$ python -q
>>> import numpy as np
>>> np.set_printoptions(precision=2, suppress=True, linewidth=160)
>>> E = np.loadtxt("layer12.csv", delimiter=",")
>>> E
array([[  9.6 , -42.63,   8.5 ],
       [ 31.33,   1.99,  33.22],
       [ 30.56,   2.8 ,  33.11],
       [ 29.06,   0.67,  32.02],
       [ 30.45,  -0.3 ,  32.25],
       [  9.79, -41.87,   6.76],
       [ 28.41,   2.91,  31.63],
       [ 27.65,   2.69,  32.67],
       [ 31.24,   3.6 ,  32.32],
       [ 29.94,   1.32,  31.82],
       [ 30.08,   1.48,  30.99],
       [ 10.59, -42.14,   7.21],
       [ 28.91,   2.45,  30.88],
       [ 31.89,   3.59,  31.83],
       [ 10.18, -43.22,   7.23],
       [ 30.13,   2.48,  32.22],
       [  8.7 , -42.16,   7.18],
       [ 10.24, -42.42,   6.98]])
>>> r0, v = E[17], E[3]
>>> round(r0 @ v, 2)
np.float64(492.65)
>>> p = (r0 @ v) / (r0 @ r0) * r0
>>> np.linalg.matrix_rank(np.outer(r0, v))
np.int64(1)
>>> vec = np.array([4, 2, 4])
>>> h1 = np.maximum(E @ vec, 0)
>>> h1
array([  0.  , 262.18, 260.28, 245.66, 250.2 ,   0.  , 245.98, 246.66, 261.44, 249.68, 247.24,   0.  , 244.06, 262.06,   0.  , 254.36,   0.  ,   0.  ])
>>> np.flatnonzero(h1 > 1e-9)
array([ 1,  2,  3,  4,  6,  7,  8,  9, 10, 12, 13, 15])
>>> E * (h1 > 1e-9)[:, None]
array([[ 0.  , -0.  ,  0.  ],
       [31.33,  1.99, 33.22],
       [30.56,  2.8 , 33.11],
       [29.06,  0.67, 32.02],
       [30.45, -0.3 , 32.25],
       [ 0.  , -0.  ,  0.  ],
       [28.41,  2.91, 31.63],
       [27.65,  2.69, 32.67],
       [31.24,  3.6 , 32.32],
       [29.94,  1.32, 31.82],
       [30.08,  1.48, 30.99],
       [ 0.  , -0.  ,  0.  ],
       [28.91,  2.45, 30.88],
       [31.89,  3.59, 31.83],
       [ 0.  , -0.  ,  0.  ],
       [30.13,  2.48, 32.22],
       [ 0.  , -0.  ,  0.  ],
       [ 0.  , -0.  ,  0.  ]])
>>> np.maximum(E @ (3 * vec), 0)
array([  0.  , 786.54, 780.84, 736.98, 750.6 ,   0.  , 737.94, 739.98, 784.32, 749.04, 741.72,   0.  , 732.18, 786.18,   0.  , 763.08,   0.  ,   0.  ])
>>> A = np.loadtxt("case10.csv", delimiter=",")
>>> A
array([[ 1.57,  0.24, -2.1 ,  0.58,  0.01,  1.06, -0.83],
       [ 1.98, -0.15, -1.98,  1.08, -0.08,  0.78, -0.59],
       [ 2.24, -0.03, -2.05,  0.56, -0.21,  0.88, -0.58],
       [ 2.18,  0.24, -2.12,  1.31,  0.52,  1.04, -1.52],
       [ 2.02, -0.06, -1.97,  1.41,  0.08,  0.51, -1.03],
       [ 1.54,  0.51, -1.9 ,  1.55, -0.16,  0.95, -1.27],
       [ 2.18, -0.64, -2.04,  0.84, -0.51,  1.4 , -1.11],
       [ 1.75,  0.07, -1.8 ,  1.64, -0.47,  1.14, -1.19],
       [ 2.38, -0.46, -1.82,  1.05, -0.09,  1.37, -1.24],
       [ 1.55, -0.31, -1.59,  0.81,  0.19,  0.67, -1.08],
       [ 1.61, -0.06, -1.67,  0.83, -0.48,  1.14, -1.24],
       [ 2.37,  0.55, -2.02,  0.54,  0.28,  0.94, -1.04],
       [ 1.14,  0.41,  2.2 , -0.86,  2.48, -0.58, -1.41],
       [ 1.35,  0.88,  2.27, -0.71,  1.8 , -1.26, -0.87],
       [ 0.83,  1.08,  2.12, -1.02,  2.26, -1.18, -1.34],
       [ 0.92,  0.94,  2.19, -1.44,  2.19, -0.82, -1.19],
       [ 1.11,  1.03,  1.61, -1.11,  1.29, -0.74, -0.61],
       [ 1.38,  1.2 ,  2.41, -0.47,  1.88, -0.67, -1.22],
       [ 1.58,  0.84,  1.83, -1.14,  2.1 , -0.81, -1.08],
       [ 0.83,  0.96,  2.19, -0.61,  1.57, -0.55, -0.98],
       [ 0.53,  0.56,  2.69, -1.1 ,  2.27, -1.6 , -0.83],
       [ 1.32,  0.38,  2.38, -1.15,  1.91, -0.77, -0.79],
       [ 1.11,  1.27,  2.01, -0.92,  1.91, -1.51, -1.4 ],
       [ 1.03,  0.72,  1.47, -1.22,  2.17, -0.74, -1.59],
       [-2.3 , -1.85, -2.15,  2.15, -0.83,  1.31,  1.78],
       [-2.51, -1.74, -2.55,  1.97, -0.89,  0.57,  1.46],
       [-1.66, -2.01, -2.1 ,  1.81, -0.94,  1.37,  2.7 ],
       [-1.57, -1.83, -2.23,  1.77, -1.5 ,  0.69,  1.58],
       [-1.97, -2.17, -1.71,  1.65, -0.76,  0.55,  1.68],
       [-1.79, -2.43, -2.08,  1.91, -1.19,  0.75,  1.76],
       [-1.99, -2.27, -2.06,  2.35, -0.97,  0.84,  2.28],
       [-1.96, -2.5 , -1.91,  2.22, -1.07,  1.04,  1.94],
       [-1.72, -2.3 , -2.47,  1.85, -0.81,  1.22,  2.03],
       [-2.15, -2.52, -1.62,  1.44, -0.57,  0.71,  1.73],
       [-2.78, -2.41, -1.84,  1.71, -0.44,  1.47,  2.45],
       [-2.3 , -1.6 , -1.5 ,  2.08, -1.3 ,  0.76,  2.21]])
>>> left, sv, Vh = np.linalg.svd(A, full_matrices=False)
>>> sv / sv[0]
array([1.  , 0.57, 0.24, 0.11, 0.09, 0.08, 0.08])
>>> sv
array([20.2 , 11.56,  4.76,  2.17,  1.84,  1.6 ,  1.56])
>>> np.abs(left[:, 0]).round(6).argmax()
np.int64(34)
>>> np.allclose(left * sv @ Vh, A)
True
>>> np.cumsum(sv ** 2) / np.sum(sv ** 2)
array([0.71, 0.94, 0.98, 0.99, 0.99, 1.  , 1.  ])
>>> cen = (A - A.mean(axis=0)) / A.std(axis=0)
>>> cen.std(axis=0)
array([1., 1., 1., 1., 1., 1., 1.])
>>> np.argwhere(np.abs(cen) > 2)
array([[20,  5]])
>>> c = np.linalg.lstsq(np.delete(cen, 4, axis=1), cen[:, 4])[0]
>>> c.round(2) + 0
array([-0.12,  0.  ,  0.47, -0.36,  0.  , -0.34])
>>> np.round(1 - np.var(cen[:, 4] - np.delete(cen, 4, axis=1) @ c), 2)
np.float64(0.95)
>>> lab = A[:, 1] > np.median(A[:, 1])
>>> r0 = A[lab].mean(axis=0) - A[~lab].mean(axis=0)
>>> ((A - A.mean(axis=0)) @ r0 > 0).astype(int)
array([1, 0, 1, 1, 1, 1, 0, 0, 1, 1, 1, 1, 1, 1, 1, 1, 1, 1, 1, 1, 1, 1, 1, 1, 0, 0, 0, 0, 0, 0, 0, 0, 0, 0, 0, 0])
>>> lab.astype(int)
array([1, 0, 1, 1, 0, 1, 0, 1, 0, 0, 0, 1, 1, 1, 1, 1, 1, 1, 1, 1, 1, 1, 1, 1, 0, 0, 0, 0, 0, 0, 0, 0, 0, 0, 0, 0])
>>> vec = np.array([8, 8, 2, 9, 7, -5, 2])
>>> rhs = A @ vec
>>> np.round(np.linalg.pinv(A) @ A, 2) + 0
array([[1., 0., 0., 0., 0., 0., 0.],
       [0., 1., 0., 0., 0., 0., 0.],
       [0., 0., 1., 0., 0., 0., 0.],
       [0., 0., 0., 1., 0., 0., 0.],
       [0., 0., 0., 0., 1., 0., 0.],
       [0., 0., 0., 0., 0., 1., 0.],
       [0., 0., 0., 0., 0., 0., 1.]])
>>> np.linalg.lstsq(A, rhs)[0]
array([ 8.,  8.,  2.,  9.,  7., -5.,  2.])
>>> rng = np.random.default_rng(2632)
>>> rhs = rhs + 0.05 * rng.normal(size=36)
>>> rhs
array([  8.58,  14.8 ,  11.54,  22.3 ,  20.4 ,  18.21,   3.13,  14.35,  11.26,   9.85,   4.94,  19.34,  26.53,  33.11,  29.37,  23.35,  21.85,  35.29,  29.37,
        24.93,  26.35,  23.73,  32.88,  21.63, -26.95, -27.53, -25.35, -26.44, -26.32, -29.28, -23.5 , -28.36, -28.12, -31.75, -35.25, -23.88])
>>> c, *_ = np.linalg.lstsq(A, rhs)
>>> [round(float(np.linalg.norm(np.linalg.solve(A.T @ A + lam * np.eye(7), A.T @ rhs))), 2) for lam in (0, 1, 10, 100)]
[17.04, 14.33, 9.32, 5.92]
>>> c.round()
array([ 8.,  8.,  2.,  9.,  7., -5.,  2.])
